$ python -q
>>> import numpy as np
>>> import numpy.linalg as la
>>> np.set_printoptions(precision=2, suppress=True, linewidth=140, sign=" ")
>>> mat = np.loadtxt("x.csv", delimiter=",")
>>> print(mat)
[[ 5.  2.  0.  0.  0.  0.]
 [-3.  0.  0.  0.  0.  0.]
 [-4. -4.  0.  0.  0.  0.]
 [ 0.  0.  5.  2.  0.  0.]
 [ 0.  0. -3.  0.  0.  0.]
 [ 0.  0. -4. -4.  0.  0.]
 [ 0.  0.  0.  0.  5.  2.]
 [ 0.  0.  0.  0. -3.  0.]
 [ 0.  0.  0.  0. -4. -4.]]
>>> print(round(la.norm(mat, 1), 2), np.round(la.norm(mat, np.inf), 2))
12.0 8.0
>>> print(la.norm(mat, axis=1))
[ 5.39  3.    5.66  5.39  3.    5.66  5.39  3.    5.66]
>>> print(np.round(la.norm(mat, 2), 2))
8.06
>>> q, V = la.qr(mat[:, :4])[0], la.qr(mat[:, 4:])[0]
>>> sig = la.svd(q.T @ V, compute_uv=False)
>>> print(np.degrees(np.arccos(sig.clip(0, 1))))
[ 90.  90.]
>>> Y = np.c_[mat[:, :5] @ np.array([[1, 1, 0, 1, 0],
...     [3, 2, 0, 1, 3],
...     [3, 1, 2, 1, 1],
...     [3, 1, 0, 0, 2],
...     [0, 0, 0, 3, 3]]), np.array([0, 1, 4, 0, 2, 2, 5, 5, 4])]
>>> print(Y)
[[ 11.   9.   0.   7.   6.   0.]
 [ -3.  -3.   0.  -3.   0.   1.]
 [-16. -12.   0.  -8. -12.   4.]
 [ 21.   7.  10.   5.   9.   0.]
 [ -9.  -3.  -6.  -3.  -3.   2.]
 [-24.  -8.  -8.  -4. -12.   2.]
 [  0.   0.   0.  15.  15.   5.]
 [  0.   0.   0.  -9.  -9.   5.]
 [  0.   0.   0. -12. -12.   4.]]
>>> print(la.matrix_rank(np.c_[mat, Y]))
7
>>> print(la.matrix_rank(Y))
6
>>> print(np.round(la.lstsq(mat, Y[:, 0])[0], 2) + 0)
[ 1.  3.  3.  3.  0.  0.]
>>> P = Y @ la.solve(Y.T @ Y, Y.T)
>>> print(np.diag(P))
[ 0.58  0.58  0.89  0.58  0.58  0.89  0.93  0.47  0.49]
>>> print(np.allclose(P @ P, P))
True
>>> x0 = np.array([2, -1, -2, -1, 3, -2])
>>> target = mat @ x0
>>> print(la.lstsq(mat, target)[0])
[ 2. -1. -2. -1.  3. -2.]
>>> print(np.round(la.pinv(mat) @ mat, 2) + 0)
[[ 1.  0.  0.  0.  0.  0.]
 [ 0.  1.  0.  0.  0.  0.]
 [ 0.  0.  1.  0.  0.  0.]
 [ 0.  0.  0.  1.  0.  0.]
 [ 0.  0.  0.  0.  1.  0.]
 [ 0.  0.  0.  0.  0.  1.]]
>>> rng = np.random.default_rng(3088)
>>> target = target + 0.3 * rng.normal(size=9)
>>> print(target)
[  7.94  -5.82  -3.53 -11.89   5.34  12.71  10.94  -8.97  -4.12]
>>> b, *_ = la.lstsq(mat, target)
>>> print(round(float(la.norm(target - mat @ b)), 2))
0.27
>>> print(b.round())
[ 2. -1. -2. -1.  3. -2.]
>>> print([round(float(la.norm(la.solve(mat.T @ mat + lam * np.eye(6), mat.T @ target))), 2) for lam in (0, 1, 10, 100)])
[4.79, 4.29, 2.89, 1.2]
>>> print(b)
[ 1.99 -1.09 -1.81 -1.38  2.98 -1.95]
